$ ipython --no-banner

In [1]: import numpy as np

In [2]: from numpy import linalg as LA

In [3]: np.set_printoptions(precision=2, suppress=True, linewidth=200)

In [4]: A = np.tril(np.array([[-5, 4, 2, 1, 2],
   ...:     [-1, -5, 3, 5, 5],
   ...:     [4, 0, -1, 0, 1],
   ...:     [-2, -4, 4, 2, 0],
   ...:     [-1, 2, 2, -4, -4]]), -1) + np.eye(5, dtype=int)

In [5]: print(A)
[[ 1  0  0  0  0]
 [-1  1  0  0  0]
 [ 4  0  1  0  0]
 [-2 -4  4  1  0]
 [-1  2  2 -4  1]]

In [6]: Uu, sig, vt = LA.svd(A)

In [7]: print(np.argmax(sig[:-1] / (sig[1:] + 1e-6)) + 1)
4

In [8]: print(sig)
[6.18 5.21 4.13 0.76 0.01]

In [9]: out = Uu[:, :4] @ np.diag(sig[:4]) @ vt[:4]

In [10]: print(out.round(2) + 0)
[[ 1.    0.    0.    0.   -0.01]
 [-1.    1.    0.    0.    0.  ]
 [ 4.    0.    1.    0.    0.  ]
 [-2.   -4.    4.    1.    0.  ]
 [-1.    2.    2.   -4.    1.  ]]

In [11]: out = A / np.sqrt((A ** 2).mean(axis=1, keepdims=True))

In [12]: print(out[0])
[2.24 0.   0.   0.   0.  ]

In [13]: print(LA.matrix_rank(out) == LA.matrix_rank(A))
True

In [14]: print(A - A.mean(axis=1, keepdims=True))
[[ 0.8 -0.2 -0.2 -0.2 -0.2]
 [-1.   1.   0.   0.   0. ]
 [ 3.  -1.   0.  -1.  -1. ]
 [-1.8 -3.8  4.2  1.2  0.2]
 [-1.   2.   2.  -4.   1. ]]

In [15]: m1 = np.diag(np.array([-3, 6, 3, -4, 8, -2, -3, 5, 6]))

In [16]: print(m1)
[[-3  0  0  0  0  0  0  0  0]
 [ 0  6  0  0  0  0  0  0  0]
 [ 0  0  3  0  0  0  0  0  0]
 [ 0  0  0 -4  0  0  0  0  0]
 [ 0  0  0  0  8  0  0  0  0]
 [ 0  0  0  0  0 -2  0  0  0]
 [ 0  0  0  0  0  0 -3  0  0]
 [ 0  0  0  0  0  0  0  5  0]
 [ 0  0  0  0  0  0  0  0  6]]

In [17]: print((m1 != 0).astype(int))
[[1 0 0 0 0 0 0 0 0]
 [0 1 0 0 0 0 0 0 0]
 [0 0 1 0 0 0 0 0 0]
 [0 0 0 1 0 0 0 0 0]
 [0 0 0 0 1 0 0 0 0]
 [0 0 0 0 0 1 0 0 0]
 [0 0 0 0 0 0 1 0 0]
 [0 0 0 0 0 0 0 1 0]
 [0 0 0 0 0 0 0 0 1]]

In [18]: print(m1 @ m1)
[[ 9  0  0  0  0  0  0  0  0]
 [ 0 36  0  0  0  0  0  0  0]
 [ 0  0  9  0  0  0  0  0  0]
 [ 0  0  0 16  0  0  0  0  0]
 [ 0  0  0  0 64  0  0  0  0]
 [ 0  0  0  0  0  4  0  0  0]
 [ 0  0  0  0  0  0  9  0  0]
 [ 0  0  0  0  0  0  0 25  0]
 [ 0  0  0  0  0  0  0  0 36]]
